$ python3 -q
>>> import numpy as np
>>> from numpy import linalg as LA
>>> np.set_printoptions(precision=2, suppress=True, linewidth=120)
>>> def rnd(a):
...     return np.round(a, 2) + 0
... 
>>> data = np.loadtxt("test7.csv", delimiter=",")
>>> rnd(data)
array([[  0.2 ,   0.82,   0.6 ],
       [  0.9 ,   3.63,  -0.4 ],
       [  1.5 ,   6.01,  -0.4 ],
       [  0.2 ,   0.8 ,  -1.8 ],
       [ -0.8 ,  -3.2 ,  -0.9 ],
       [  0.1 ,   0.41,  -0.2 ],
       [  0.1 ,   0.38,   0.8 ],
       [  0.  ,   0.  ,  -1.2 ],
       [  2.  ,   7.98,   0.  ],
       [  1.4 ,   5.61,   0.3 ],
       [  0.5 ,   2.03,   0.7 ],
       [ -1.1 ,  -4.42,  -0.1 ],
       [ -2.8 , -11.21,  -1.5 ],
       [ -0.3 ,  -1.22,   0.3 ],
       [ -0.7 ,  -2.78,  -0.8 ],
       [ -1.7 ,  -6.81,   0.9 ],
       [ -0.9 ,  -3.6 ,  -0.1 ],
       [ -0.1 ,  -0.35,   0.2 ],
       [  0.2 ,   0.78,  -0.9 ],
       [ -0.5 ,  -1.99,   1.4 ],
       [  1.  ,   4.01,   0.1 ],
       [ -0.7 ,  -2.81,   0.2 ],
       [  0.2 ,   0.79,  -1.1 ],
       [ -0.3 ,  -1.18,  -0.4 ],
       [ -0.5 ,  -1.99,   0.4 ],
       [  0.5 ,   2.  ,   0.3 ],
       [ -1.8 ,  -7.18,   1.2 ]])
>>> # column 1 is much longer than the rest
>>> U, sig, Vt = LA.svd(data)
>>> print(np.argmax(sig[:-1] / (sig[1:] + 1e-6)) + 1)
2
>>> Y = U[:, :2] @ np.diag(sig[:2]) @ Vt[:2]
>>> LA.matrix_rank(Y)
np.int64(2)
>>> print(rnd(LA.norm(data - Y) / LA.norm(data)))
0.0
>>> rnd(np.abs(data - Y).max())
np.float64(0.01)
>>> rnd(Y)
array([[  0.2 ,   0.82,   0.6 ],
       [  0.91,   3.63,  -0.4 ],
       [  1.5 ,   6.01,  -0.4 ],
       [  0.2 ,   0.8 ,  -1.8 ],
       [ -0.8 ,  -3.2 ,  -0.9 ],
       [  0.1 ,   0.4 ,  -0.2 ],
       [  0.09,   0.38,   0.8 ],
       [  0.  ,   0.  ,  -1.2 ],
       [  2.  ,   7.99,   0.  ],
       [  1.4 ,   5.61,   0.3 ],
       [  0.51,   2.03,   0.7 ],
       [ -1.1 ,  -4.42,  -0.1 ],
       [ -2.8 , -11.21,  -1.5 ],
       [ -0.3 ,  -1.22,   0.3 ],
       [ -0.69,  -2.78,  -0.8 ],
       [ -1.7 ,  -6.81,   0.9 ],
       [ -0.9 ,  -3.6 ,  -0.1 ],
       [ -0.09,  -0.35,   0.2 ],
       [  0.2 ,   0.78,  -0.9 ],
       [ -0.5 ,  -1.99,   1.4 ],
       [  1.  ,   4.01,   0.1 ],
       [ -0.7 ,  -2.81,   0.2 ],
       [  0.2 ,   0.79,  -1.1 ],
       [ -0.3 ,  -1.18,  -0.4 ],
       [ -0.5 ,  -1.99,   0.4 ],
       [  0.5 ,   2.  ,   0.3 ],
       [ -1.8 ,  -7.19,   1.2 ]])
>>> rnd(LA.norm(data - Y, 2)), rnd(sig[2])
(np.float64(0.02), np.float64(0.02))
>>> LA.matrix_rank(data, rtol=0.05)
np.int64(2)
>>> Xc = data - data.mean(axis=0)
>>> V = LA.svd(Xc)[2][:2]
>>> Y = Xc - Xc @ V.T @ V
>>> rnd(Y.std(axis=0))
array([0., 0., 0.])
>>> rnd(np.diag(V.T @ V))
array([0.06, 0.94, 1.  ])
>>> K = np.abs(np.array([[4, 3, 4], [1, 1, 3], [3, 4, 0]])) + np.eye(3)
>>> K = K / K.sum(axis=1, keepdims=True)
>>> print(rnd(K))
[[0.42 0.25 0.33]
 [0.17 0.33 0.5 ]
 [0.38 0.5  0.12]]
>>> print(rnd(np.abs(LA.eigvals(K)).max()))
1.0
>>> rnd((K + K.T) / 2)
array([[0.42, 0.21, 0.35],
       [0.21, 0.33, 0.5 ],
       [0.35, 0.5 , 0.12]])
>>> rnd(np.trace(K))
np.float64(0.88)
>>> rnd(LA.det(K))
np.float64(-0.06)
>>> np.allclose(K, K.T)
False
>>> ev, V = LA.eig(K)
>>> rnd(np.sort(LA.eigvals(K.T)))
array([-0.31,  0.19,  1.  ])
>>> rnd(np.prod(ev))
np.float64(-0.06)
>>> r0 = np.array([1, 0, 1])
>>> Y = K + np.outer(r0, np.eye(3)[0])
>>> print(rnd(LA.det(Y) / LA.det(K)), rnd(1 + LA.solve(K, r0)[0]))
4.29 4.29
>>> LA.matrix_rank(LA.inv(Y) - LA.inv(K), tol=1e-8)
np.int64(1)
>>> rng = np.random.default_rng(4595)
>>> z = rng.permutation(3)
>>> Y = K[:, z] * rng.choice([-1, 1], 3)
>>> print(rnd(Y))
[[-0.25  0.42 -0.33]
 [-0.33  0.17 -0.5 ]
 [-0.5   0.38 -0.12]]
>>> U, _, Vt = LA.svd(K.T @ Y)
>>> z
array([1, 0, 2])
>>> Q, V = LA.qr(Y[:, :2])[0], LA.qr(Y[:, 2:])[0]
>>> sig = LA.svd(Q.T @ V, compute_uv=False)
>>> print(rnd(sig))
[0.79]
>>> print((sig > 0.9).sum())
0
>>> rnd(LA.norm(Q @ Q.T - V @ V.T, 2))
np.float64(1.0)
>>> M = np.array([[1.0, 0.0, 0.0], [0.0, 0.0, -5.0], [0.0, -1.0, 1.0]])
>>> # row 1 dominates
>>> Y = np.array([[-3, -5, 3], [1, -5, 1]])
>>> cent = np.kron(Y, K)
>>> rnd(LA.norm(cent, 2)), rnd(LA.norm(Y, 2) * LA.norm(K, 2))
(np.float64(7.84), np.float64(7.84))
>>> print(LA.matrix_rank(cent))
6
>>> cent.shape
(6, 9)
>>> cent = data[[25, 8]].astype(float)
>>> for _ in range(4):
...     z = LA.norm(data[:, None] - cent, axis=-1).argmin(axis=1)
...     cent = np.array([data[z == j].mean(axis=0) for j in range(2)])
... 
>>> z
array([0, 1, 1, 0, 0, 0, 0, 0, 1, 1, 1, 0, 0, 0, 0, 0, 0, 0, 0, 0, 1, 0, 0, 0, 0, 1, 0])
>>> print(np.bincount(z))
[20  7]
>>> rnd(cent[1] - cent[0])
array([1.67, 6.71, 0.24])
>>> def softmax(z):
...     e = np.exp(z - z.max(axis=-1, keepdims=True))
...     return e / e.sum(axis=-1, keepdims=True)
... 
>>> rnd(softmax(M[0] + 4))
array([0.58, 0.21, 0.21])
>>> print(rnd(softmax(M).sum(axis=1)))
[1. 1. 1.]
>>> att = M @ M.T / np.sqrt(3)
>>> rnd(softmax(att + np.triu(np.full(att.shape, -np.inf), 1)))
array([[1.  , 0.  , 0.  ],
       [0.  , 1.  , 0.  ],
       [0.24, 0.01, 0.75]])
>>> rnd(softmax(att))
array([[0.47, 0.26, 0.26],
       [0.  , 1.  , 0.  ],
       [0.24, 0.01, 0.75]])
>>> softmax(att).round(6).argmax(axis=1)
array([0, 1, 2])
>>> print(rnd(softmax(att)[0] @ M))
[ 0.47 -0.26 -1.06]
>>> rnd(LA.norm(M, axis=0))
array([1. , 1. , 5.1])
>>> M[0] @ M[2]
np.float64(0.0)
>>> print(rnd(LA.norm(M[0] - M[2])))
1.73
>>> m1 = np.load("sample19.npy")
>>> m1
array([[2, 4, 5],
       [4, 2, 3],
       [5, 3, 2]])
>>> P = np.triu(np.array([[3, -3, 3], [1, -1, -3], [0, -2, 3]]), 1) + np.eye(3)
>>> Y = P @ m1 @ LA.inv(P)
>>> LA.matrix_rank(Y)
np.int64(3)
>>> P @ m1 - m1 @ P
array([[  3.,   9.,   3.],
       [-15.,   3., -12.],
       [  0.,  15.,  -6.]])
>>> print(Y)
[[  5.  22.  53.]
 [-11. -40. -90.]
 [  5.  18.  41.]]
>>> rnd(LA.det(Y))
np.float64(28.0)
>>> np.trace(Y), np.trace(m1)
(np.float64(6.0), np.int64(6))
>>> ev, V = LA.eigh(m1)
>>> x = np.array([-3, -1, 0])
>>> np.abs(m1).sum(axis=1).max(), rnd(np.abs(ev).max())
(np.int64(11), np.float64(10.06))
>>> (np.sign(V[:, -1].round(6)) == np.sign(V[0, -1].round(6))).astype(int)
array([1, 1, 1])
>>> x @ m1 @ x
np.int64(44)
>>> rnd(V * np.maximum(ev, 0) @ V.T)
array([[3.88, 3.28, 3.63],
       [3.28, 2.77, 3.07],
       [3.63, 3.07, 3.4 ]])
>>> Y = m1 / LA.norm(m1, axis=1, keepdims=True)
>>> G = Y @ Y.T
>>> rnd(G)
array([[1.  , 0.86, 0.77],
       [0.86, 1.  , 0.96],
       [0.77, 0.96, 1.  ]])
>>> (np.abs(G) > 0.9).astype(int)
array([[1, 0, 0],
       [0, 1, 1],
       [0, 1, 1]])
>>> rnd(LA.norm(Y, axis=1))
array([1., 1., 1.])
>>> np.argwhere(np.triu(np.abs(G) > 0.95, 1))
array([[1, 2]])
>>> rnd(np.degrees(np.arccos(np.clip(G[0, 1], -1, 1))))
np.float64(30.89)
